$ python3 -q
>>> import numpy as np
>>> np.set_printoptions(precision=1, suppress=True, linewidth=120)
>>> u = np.array([1, 1, 0, 2, 1])
>>> E = np.array([np.roll(u, i) for i in range(5)])
>>> print(E)
[[1 1 0 2 1]
 [1 1 1 0 2]
 [2 1 1 1 0]
 [0 2 1 1 1]
 [1 0 2 1 1]]
>>> print(round(float(np.linalg.det(E.T)), 1))
25.0
>>> print(np.round(np.linalg.det(2 * E), 1), round(np.linalg.det(E), 1))
800.0 25.0
>>> print(np.kron(np.eye(2, dtype=int), E))
[[1 1 0 2 1 0 0 0 0 0]
 [1 1 1 0 2 0 0 0 0 0]
 [2 1 1 1 0 0 0 0 0 0]
 [0 2 1 1 1 0 0 0 0 0]
 [1 0 2 1 1 0 0 0 0 0]
 [0 0 0 0 0 1 1 0 2 1]
 [0 0 0 0 0 1 1 1 0 2]
 [0 0 0 0 0 2 1 1 1 0]
 [0 0 0 0 0 0 2 1 1 1]
 [0 0 0 0 0 1 0 2 1 1]]
>>> rng = np.random.default_rng(611488)
>>> A2 = E + rng.integers(-2, 3, (5, 1)) @ rng.integers(-2, 3, (1, 5))
>>> print(A2)
[[ 1  3  0  6 -3]
 [ 1  3  1  4 -2]
 [ 2 -1  1 -3  4]
 [ 0  4  1  5 -3]
 [ 1 -1  2 -1  3]]
>>> print(A2 - E)
[[ 0  2  0  4 -4]
 [ 0  2  0  4 -4]
 [ 0 -2  0 -4  4]
 [ 0  2  0  4 -4]
 [ 0 -1  0 -2  2]]
>>> print(np.abs(A2 - E).sum(axis=1))
[10 10 10 10  5]
>>> gram = A2.T @ A2
>>> print(np.diag(gram))
[ 7 36  7 87 47]
>>> print(np.linalg.matrix_rank(gram))
5
>>> print((A2 @ A2.T).shape)
(5, 5)
>>> print(np.linalg.svd(A2, compute_uv=False) ** 2)
[159.4  20.9   2.1   1.5   0.1]
>>> u = np.array([0, -2, 2, -1, 1, -1, -3])
>>> X = -1 * np.eye(7) + np.outer(u, u)
>>> print(X)
[[-1.  0.  0.  0.  0.  0.  0.]
 [ 0.  3. -4.  2. -2.  2.  6.]
 [ 0. -4.  3. -2.  2. -2. -6.]
 [ 0.  2. -2.  0. -1.  1.  3.]
 [ 0. -2.  2. -1.  0. -1. -3.]
 [ 0.  2. -2.  1. -1.  0.  3.]
 [ 0.  6. -6.  3. -3.  3.  8.]]
>>> # 2 blocks once reordered
>>> print(np.trace(X))
13.0
>>> print((X + X.T) / 2)
[[-1.  0.  0.  0.  0.  0.  0.]
 [ 0.  3. -4.  2. -2.  2.  6.]
 [ 0. -4.  3. -2.  2. -2. -6.]
 [ 0.  2. -2.  0. -1.  1.  3.]
 [ 0. -2.  2. -1.  0. -1. -3.]
 [ 0.  2. -2.  1. -1.  0.  3.]
 [ 0.  6. -6.  3. -3.  3.  8.]]
>>> print(np.sort(np.abs(np.linalg.eigvals(X))))
[ 1.  1.  1.  1.  1.  1. 19.]
>>> print(np.linalg.matrix_power(X, 2))
[[   1.    0.    0.    0.    0.    0.    0.]
 [   0.   73.  -72.   36.  -36.   36.  108.]
 [   0.  -72.   73.  -36.   36.  -36. -108.]
 [   0.   36.  -36.   19.  -18.   18.   54.]
 [   0.  -36.   36.  -18.   19.  -18.  -54.]
 [   0.   36.  -36.   18.  -18.   19.   54.]
 [   0.  108. -108.   54.  -54.   54.  163.]]
>>> K = np.loadtxt("test1.csv", delimiter=",")
>>> print(K)
[[ -0.9   0.7   1.3   0.8   1.9]
 [  1.   -1.6   0.8  -0.6   2. ]
 [ -0.6   0.8  -1.8  -0.3   0.8]
 [  0.8   0.8  -0.3  -0.7   0.9]
 [  0.7   0.    1.1  -0.8  -0.2]
 [  1.2  -0.5  -1.8  -0.4   0.3]
 [ -0.8  -0.9   0.   -0.3  -0.9]
 [  0.   -1.6   0.6   1.    1. ]
 [-32.   22.  -30.   22.   -8. ]
 [ -0.6  -0.4  -0.5   2.2  -0.2]
 [ -2.3   0.2  -0.5   1.4   0.4]
 [ -0.4   0.5   0.5   1.5   0.7]
 [  0.6   0.9  -2.2  -1.4  -1.2]
 [ -1.1  -0.9   0.1  -1.   -1.5]
 [ -0.7   1.    1.8  -0.1  -0.6]
 [  0.1  -1.4  -0.5   1.2   0.4]
 [  0.2  -2.3  -1.4   0.   -0.8]
 [  1.1  -1.3   0.5   0.   -0.9]
 [  0.3  -0.3   0.8   1.4   1. ]
 [  1.5  -2.1  -0.8  -1.6   1.5]
 [  0.2   0.1  -1.2   1.1   0.4]
 [  2.8   0.    0.8  -1.7  -0.5]
 [  0.7  -0.5   0.5  -1.4   0.2]
 [ -0.4   0.7   0.2   0.   -1.5]
 [  0.7  -0.1   0.5   1.7  -0.2]
 [ -1.7   0.2  -0.4  -1.9  -0.6]
 [  0.6   0.9  -1.7   0.3   0.3]
 [  1.9  -0.7  -0.2  -0.7  -0.8]]
>>> cent = K[[22, 2]].astype(float)
>>> for _ in range(4):
...     idx = np.linalg.norm(K[:, None] - cent, axis=-1).argmin(axis=1)
...     cent = np.array([K[idx == j].mean(axis=0) for j in range(2)])
... 
>>> print(idx)
[0 0 0 0 0 0 0 0 1 0 0 0 0 0 0 0 0 0 0 0 0 0 0 0 0 0 0 0]
>>> print(np.bincount(idx))
[27  1]
>>> W0 = np.loadtxt("w.csv", delimiter=",")
>>> print(W0)
[[ 14.2   7.7 -10.2   2.2   5.6]
 [-13.7  -6.8  10.6  -4.1  -5.9]
 [  9.8   2.3 -10.7  11.7   6.8]
 [ 13.4   6.4 -10.8   5.1   6.1]
 [  3.    7.    4.2 -17.6  -4. ]
 [ 12.8  10.5  -5.1  -9.9   1.6]
 [  5.8  -1.2  -9.3  15.4   6.4]
 [ 12.6  10.5  -4.8 -10.3   1.5]
 [  7.7   9.3   0.4 -15.8  -1.8]
 [ 14.3   8.  -10.    1.3   5.3]
 [ -8.4  -9.5   0.2  15.4   1.5]
 [ -6.8  -8.9  -1.2  16.4   2.3]
 [  3.1  -3.2  -8.   16.8   5.9]
 [  7.8   9.3   0.3 -15.8  -1.8]
 [ -7.6  -0.3  10.  -14.   -6.6]
 [-13.9  -7.1  10.5  -3.6  -5.8]
 [-14.5  -9.5   8.5   3.3  -4.1]
 [  0.9  -4.7  -6.7  17.4   5.3]
 [ 14.5   8.5  -9.7  -0.1   5. ]
 [ 14.4   9.6  -8.4  -3.7   4. ]
 [ 10.6  10.2  -2.4 -13.3  -0.1]
 [  5.3   8.2   2.4 -17.   -3. ]
 [ -0.7  -5.6  -5.7  17.7   4.8]
 [ 12.4   5.  -11.    7.7   6.5]
 [-10.4  -2.8  10.8 -11.   -6.7]
 [ 12.7   5.4 -10.9   6.9   6.4]]
>>> # null space of dimension 3
>>> print([round(float(x), 1) for x in np.linalg.svd(W0, compute_uv=False)[:3]])
[74.8, 69.3, 0.0]
>>> print(np.argsort(-np.linalg.norm(W0, axis=0).round(6), kind="stable")[:3])
[3 0 2]
>>> print(np.linalg.cond(W0) > 100)
True
>>> rank = np.linalg.matrix_rank(W0)
>>> print(rank)
2
>>> null = np.linalg.svd(W0)[2][rank:].T
>>> print([int(np.linalg.matrix_rank(np.delete(W0, i, axis=0))) for i in range(26)])
[2, 2, 2, 2, 2, 2, 2, 2, 2, 2, 2, 2, 2, 2, 2, 2, 2, 2, 2, 2, 2, 2, 2, 2, 2, 2]
>>> print(np.round(null @ null.T, 1) + 0)
[[ 0.5 -0.3  0.3  0.1 -0.2]
 [-0.3  0.7  0.1  0.3  0. ]
 [ 0.3  0.1  0.7  0.2  0.2]
 [ 0.1  0.3  0.2  0.2 -0.2]
 [-0.2  0.   0.2 -0.2  0.9]]
>>> print([int(np.linalg.matrix_rank(W0[:i])) for i in range(1, len(W0) + 1)])
[1, 2, 2, 2, 2, 2, 2, 2, 2, 2, 2, 2, 2, 2, 2, 2, 2, 2, 2, 2, 2, 2, 2, 2, 2, 2]
>>> u, v = W0[4], W0[15]
>>> print(np.round(u @ v, 1))
40.1
>>> pr = (u @ v) / (u @ u) * u
>>> print(round(float(np.linalg.norm(u + v) ** 2 + np.linalg.norm(u - v) ** 2), 1))
1600.0
>>> print(v - pr)
[-14.2  -7.8  10.1  -1.8  -5.4]
>>> print(pr)
[ 0.3  0.7  0.4 -1.8 -0.4]
>>> print((v - pr) @ u)
0.0
>>> Uu, sig, VT = np.linalg.svd(W0)
>>> vecs = VT[:(sig > 1e-8).sum()]
>>> x0 = W0[18] + -2 * W0[17] + rng.integers(2) * np.eye(5)[2]
>>> print(x0)
[ 12.7  17.8   3.8 -34.9  -5.5]
>>> print(round(float(np.linalg.norm(x0 - vecs.T @ vecs @ x0)), 1))
0.0
>>> print(np.round(vecs.T @ vecs, 1) + 0)
[[ 0.5  0.3 -0.3 -0.1  0.2]
 [ 0.3  0.3 -0.1 -0.3  0. ]
 [-0.3 -0.1  0.3 -0.2 -0.2]
 [-0.1 -0.3 -0.2  0.8  0.2]
 [ 0.2  0.  -0.2  0.2  0.1]]
>>> print(np.allclose(vecs.T @ vecs @ x0, x0))
True
>>> print(np.linalg.matrix_rank(np.vstack([W0, x0])))
2
>>> print(np.diag(vecs.T @ vecs))
[0.5 0.3 0.3 0.8 0.1]
>>> A2 = np.array([[1, 0, 2, 0, 1, 1, 0, 0, 2, 1, 0, 1],
...     [2, 2, 2, 0, 2, 1, 1, 1, 1, 2, 2, 1],
...     [1, 2, 2, 0, 2, 0, 1, 1, 0, 0, 0, 2],
...     [0, 0, 0, 0, 1, 1, 1, 0, 0, 2, 2, 0],
...     [2, 0, 2, 1, 1, 2, 0, 0, 2, 2, 1, 2],
...     [1, 0, 1, 1, 2, 2, 1, 0, 0, 0, 1, 2]])
>>> F = A2.T @ A2
>>> print(F)
[[11  6 13  3 11  9  4  3  8  9  7 11]
 [ 6  8  8  0  8  2  4  4  2  4  4  6]
 [13  8 17  3 14 10  5  4 10 10  7 14]
 [ 3  0  3  2  3  4  1  0  2  2  2  4]
 [11  8 14  3 15 10  7  4  6  9  9 13]
 [ 9  2 10  4 10 11  4  1  7  9  8 10]
 [ 4  4  5  1  7  4  4  2  1  4  5  5]
 [ 3  4  4  0  4  1  2  2  1  2  2  3]
 [ 8  2 10  2  6  7  1  1  9  8  4  7]
 [ 9  4 10  2  9  9  4  2  8 13 10  7]
 [ 7  4  7  2  9  8  5  2  4 10 10  6]
 [11  6 14  4 13 10  5  3  7  7  6 14]]
>>> Uu, sig, VT = np.linalg.svd(F)
>>> print(sig.round(1) + 0)
[85.2 12.4 10.   6.9  1.1  0.5  0.   0.   0.   0.   0.   0. ]
>>> print(np.argmax(sig[:-1] / (sig[1:] + 1e-6)) + 1)
6
>>> A2 = Uu[:, :6] @ np.diag(sig[:6]) @ VT[:6]
>>> print(round(float(np.linalg.norm(F - A2) / np.linalg.norm(F)), 1))
0.0
>>> print(round(np.abs(F - A2).max(), 1))
0.0
>>> print(round(float(np.linalg.norm(F - A2, 2)), 1), np.round(sig[6], 1))
0.0 0.0
>>> print(np.linalg.matrix_rank(F, rtol=0.05))
4
>>> M = np.loadtxt("block5.csv", delimiter=",")
>>> print(M.round(1) + 0)
[[-0.6  0.  -0.3  0.4]
 [-0.2  0.   0.2  0.1]
 [-0.1  0.3 -0.1 -0.2]
 [ 0.1  0.   0.6 -0.3]
 [ 0.4  0.5 -0.5 -0.2]
 [ 0.   0.   0.3 -0.1]
 [ 0.1 -0.6 -0.4 -0.4]
 [-0.3 -0.3  0.  -0.5]
 [-0.5  0.4  0.1 -0.5]]
>>> # keeps lengths
>>> A2 = np.c_[M[:, :2] @ np.array([[-3, -3], [-1, -3]]), np.array([1, 3, 2, -3, -3, 0, -3, 0, 0])]
>>> print(A2.round(1) + 0)
[[ 2.   2.   1. ]
 [ 0.5  0.5  3. ]
 [-0.1 -0.8  2. ]
 [-0.4 -0.5 -3. ]
 [-1.7 -2.7 -3. ]
 [ 0.1  0.   0. ]
 [ 0.2  1.4 -3. ]
 [ 1.3  1.9  0. ]
 [ 1.   0.2  0. ]]
>>> print(np.linalg.matrix_rank(A2))
3
>>> print(np.linalg.matrix_rank(np.c_[M, A2]))
5
>>> data = np.array([[0.5, -1.0, 0.3, 0.1, 0.7],
...     [2.2, -0.1, 0.0, 1.7, -0.2],
...     [1.2, -1.3, -0.4, -1.3, -1.7],
...     [0.8, 0.0, -1.1, -1.2, 0.1],
...     [0.1, -0.1, 0.8, 0.6, 0.4],
...     [0.0, 0.3, -0.6, -0.2, -0.7],
...     [0.3, -1.2, -0.7, -1.8, -1.2],
...     [-0.3, -0.1, 0.6, -2.2, 1.2],
...     [-1.1, -0.4, 1.9, 0.9, -1.2],
...     [0.0, -0.6, 1.9, 0.1, -0.8]])
>>> A2 = np.c_[data[:, :3] @ np.array([[0, -2, 2], [1, 2, 1], [2, -2, -1]]), np.array([2, 0, 1, 0, 0, 0, 0, 0, 0, 0])]
>>> print(A2)
[[-0.4 -3.6 -0.3  2. ]
 [-0.1 -4.6  4.3  0. ]
 [-2.1 -4.2  1.5  1. ]
 [-2.2  0.6  2.7  0. ]
 [ 1.5 -2.  -0.7  0. ]
 [-0.9  1.8  0.9  0. ]
 [-2.6 -1.6  0.1  0. ]
 [ 1.1 -0.8 -1.3  0. ]
 [ 3.4 -2.4 -4.5  0. ]
 [ 3.2 -5.  -2.5  0. ]]
>>> print(np.linalg.matrix_rank(np.c_[data, A2]))
6
>>> print(np.linalg.matrix_rank(A2))
4
>>> print(np.round(np.linalg.norm(A2 - data @ np.linalg.lstsq(data, A2)[0], axis=0), 1) + 0)
[0.  0.  0.  1.2]
